In [1]: import numpy as np

In [2]: np.set_printoptions(precision=2, suppress=True, linewidth=200, legacy="1.25")

In [3]: M = np.load("a.npy")

In [4]: print(M)
[[1.   0.2  0.04 0.01 0.  ]
 [0.2  1.   0.2  0.04 0.01]
 [0.04 0.2  1.   0.2  0.04]
 [0.01 0.04 0.2  1.   0.2 ]
 [0.   0.01 0.04 0.2  1.  ]]

In [5]: rng = np.random.default_rng(59)

In [6]: lab = rng.permutation(5)

In [7]: lab
Out[7]: array([2, 3, 4, 0, 1])

In [8]: out = M[lab][:, lab]

In [9]: np.sort(np.abs(np.linalg.eigvals(out)))
Out[9]: array([0.69, 0.79, 0.95, 1.17, 1.4 ])

In [10]: print(np.allclose(out, M))
False

In [11]: np.round(np.linalg.det(out), 2), np.round(np.linalg.det(M[lab]), 2)
Out[11]: (0.85, 0.85)

In [12]: np.diag(out)
Out[12]: array([1., 1., 1., 1., 1.])

In [13]: ev, evecs = np.linalg.eigh(M)

In [14]: (ev > 1e-8).sum(), (ev < -1e-8).sum()
Out[14]: (5, 0)

In [15]: np.linalg.eigvalsh(M @ M)
Out[15]: array([0.48, 0.62, 0.9 , 1.37, 1.96])

In [16]: np.round(evecs @ np.diag(ev) @ evecs.T, 2) + 0
Out[16]: 
array([[1.  , 0.2 , 0.04, 0.01, 0.  ],
       [0.2 , 1.  , 0.2 , 0.04, 0.01],
       [0.04, 0.2 , 1.  , 0.2 , 0.04],
       [0.01, 0.04, 0.2 , 1.  , 0.2 ],
       [0.  , 0.01, 0.04, 0.2 , 1.  ]])

In [17]: print(np.unique(ev.round(6) + 0, return_counts=True)[1])
[1 1 1 1 1]

In [18]: print(np.round(evecs.T @ M @ evecs, 2) + 0)
[[0.69 0.   0.   0.   0.  ]
 [0.   0.79 0.   0.   0.  ]
 [0.   0.   0.95 0.   0.  ]
 [0.   0.   0.   1.17 0.  ]
 [0.   0.   0.   0.   1.4 ]]

In [19]: ev
Out[19]: array([0.69, 0.79, 0.95, 1.17, 1.4 ])

In [20]: print(np.round(evecs.T @ evecs, 2) + 0)
[[1. 0. 0. 0. 0.]
 [0. 1. 0. 0. 0.]
 [0. 0. 1. 0. 0.]
 [0. 0. 0. 1. 0.]
 [0. 0. 0. 0. 1.]]

In [21]: np.round(ev.sum(), 2), np.trace(M)
Out[21]: (5.0, 5.0)

In [22]: np.linalg.eigvalsh(M + 5 * np.eye(5))
Out[22]: array([5.69, 5.79, 5.95, 6.17, 6.4 ])

In [23]: out = M / np.linalg.norm(M, axis=1, keepdims=True)

In [24]: cov = out @ out.T

In [25]: np.argwhere(np.triu(np.abs(cov) > 0.95, 1))
Out[25]: array([], shape=(0, 2), dtype=int64)

In [26]: print(round(float(np.degrees(np.arccos(np.clip(cov[4, 3], -1, 1)))), 2))
67.37

In [27]: vec = np.ones(5)

In [28]: for _ in range(3):
    ...:     vec = M @ vec
    ...:     vec /= np.linalg.norm(vec)
    ...:     print(round(vec @ M @ vec, 2))
    ...: 
1.39
1.39
1.4

In [29]: print(round(float(np.linalg.eigvalsh(M)[-1]), 2))
1.4

In [30]: vec
Out[30]: array([0.36, 0.49, 0.52, 0.49, 0.36])

In [31]: E = np.loadtxt("w.csv", delimiter=",")

In [32]: print(E)
[[14.12  9.83  8.86 16.08  8.53]
 [14.33  9.67 10.18 13.35 11.7 ]
 [17.63 10.14  9.94 15.57  8.95]
 [14.31 10.89 10.43 14.   11.58]
 [16.09 10.83 10.39 14.23 10.4 ]
 [16.43 10.92 10.19 15.39 10.71]
 [13.59 10.29  8.76 14.48  9.87]
 [15.1   9.68  9.44 14.91 10.28]
 [13.52  9.34 10.22 15.18  8.67]
 [13.52  8.74 10.27 16.47 10.36]
 [15.48 10.63  9.18 15.8  10.82]
 [12.79 12.93 10.28 16.86 10.76]
 [16.5  12.27  9.96 16.14  8.8 ]
 [15.35 10.84  8.94 16.   11.08]
 [13.78 12.07 10.74 15.04  8.89]
 [14.43 11.38  9.83 15.93 10.15]
 [15.    8.84 10.11 15.49  9.84]
 [14.   12.02 11.18 15.23 11.03]
 [16.11  9.53  9.14 15.68  9.82]
 [15.08 11.04 10.77 13.8  10.35]
 [15.13 10.51  9.55 15.07 10.81]
 [15.41  9.06  9.24 15.33 11.24]
 [16.32 10.06  9.58 14.51  9.61]
 [15.73 11.29  9.76 17.03 11.69]
 [13.35 10.49 10.25 15.91  9.6 ]
 [14.07 10.74 10.74 13.94 10.74]]

In [33]: vec = np.array([3, 0, 5, 3, 5])

In [34]: target = E @ vec

In [35]: np.round(np.linalg.solve(E.T @ E, E.T @ target), 2) + 0
Out[35]: array([3., 0., 5., 3., 5.])

In [36]: np.round(np.linalg.lstsq(E, target)[0], 2) + 0
Out[36]: array([3., 0., 5., 3., 5.])

In [37]: target = target + 0.05 * rng.normal(size=26)

In [38]: target
Out[38]: 
array([177.65, 192.44, 194.  , 194.95, 194.91, 199.91, 177.47, 188.64, 180.6 , 193.15, 193.9 , 194.15, 191.69, 194.22, 184.58, 190.94, 191.27, 198.69, 190.12, 192.32, 192.43, 194.6 , 188.41, 205.46,
       187.09, 191.44])

In [39]: beta, *_ = np.linalg.lstsq(E, target)

In [40]: np.round(np.linalg.norm(target - E @ beta), 2)
Out[40]: 0.24

In [41]: data = np.load("test13.npy")

In [42]: data
Out[42]: 
array([[-1.05, -2.  ,  3.06,  1.  ,  3.  ],
       [-1.01, -1.98,  2.97,  1.05,  3.01],
       [-1.01, -2.  ,  3.06,  0.99,  3.01],
       [-1.03, -1.99,  3.03,  0.98,  3.  ],
       [-1.02, -2.02,  3.01,  1.  ,  2.99],
       [-0.96, -2.01,  3.03,  1.01,  3.01],
       [-0.99, -1.94,  3.02,  1.02,  3.  ],
       [-1.01, -1.97,  3.  ,  0.99,  3.  ],
       [-0.99, -2.  ,  2.98,  1.01,  3.01],
       [-2.01,  0.  ,  0.  ,  0.02, -0.02],
       [-1.99,  0.01,  0.03,  0.03, -0.04],
       [-1.99, -0.04,  0.03,  0.04, -0.04],
       [-2.03,  0.02,  0.  ,  0.01, -0.01],
       [-1.99,  0.02,  0.  ,  0.01,  0.  ],
       [-2.02,  0.03,  0.  , -0.05, -0.01],
       [-1.98, -0.02,  0.01, -0.05,  0.03],
       [-1.99, -0.03,  0.01,  0.  ,  0.01],
       [-1.98,  0.  ,  0.01,  0.01,  0.02],
       [ 1.99, -0.98, -2.  ,  0.99, -2.02],
       [ 2.01, -0.99, -1.99,  1.02, -2.02],
       [ 2.01, -1.01, -2.01,  0.96, -2.02],
       [ 2.  , -1.  , -2.01,  1.  , -1.99],
       [ 1.99, -1.01, -2.  ,  1.  , -2.  ],
       [ 2.  , -1.03, -2.02,  1.01, -2.01],
       [ 1.99, -1.02, -2.  ,  0.99, -1.99],
       [ 2.06, -1.  , -1.98,  1.01, -1.97],
       [ 1.99, -0.98, -2.  ,  1.  , -2.02]])

In [43]: vec = np.array([0, -2, 2, -1, -1])

In [44]: target = data @ vec

In [45]: print(np.round(np.linalg.pinv(data) @ data, 2) + 0)
[[1. 0. 0. 0. 0.]
 [0. 1. 0. 0. 0.]
 [0. 0. 1. 0. 0.]
 [0. 0. 0. 1. 0.]
 [0. 0. 0. 0. 1.]]

In [46]: np.round(np.linalg.solve(data.T @ data, data.T @ target), 2) + 0
Out[46]: array([ 0., -2.,  2., -1., -1.])

In [47]: target.round(2) + 0
Out[47]: array([ 6.12,  5.84,  6.12,  6.06,  6.07,  6.06,  5.9 ,  5.95,  5.94,  0.  ,  0.05,  0.14, -0.04, -0.05,  0.  ,  0.08,  0.07, -0.01, -1.01, -1.  , -0.94, -1.03, -0.98, -0.98, -0.96, -1.  , -1.02])

In [48]: target = target + 0.05 * rng.normal(size=27)

In [49]: target
Out[49]: array([ 6.17,  5.9 ,  6.09,  6.12,  6.09,  6.09,  5.82,  5.98,  5.93, -0.03,  0.05,  0.12, -0.06, -0.09, -0.03,  0.08,  0.16, -0.09, -1.13, -1.01, -0.9 , -1.05, -1.1 , -1.03, -1.01, -1.09, -0.99])

In [50]: beta, *_ = np.linalg.lstsq(data, target)

In [51]: print([round(float(np.linalg.norm(np.linalg.solve(data.T @ data + lam * np.eye(5), data.T @ target))), 2) for lam in (0, 1, 10, 100)])
[3.65, 1.35, 1.25, 0.82]

In [52]: beta.round()
Out[52]: array([ 0., -2.,  2., -2., -1.])

In [53]: round(float(np.linalg.norm(target - data @ beta)), 2)
Out[53]: 0.24
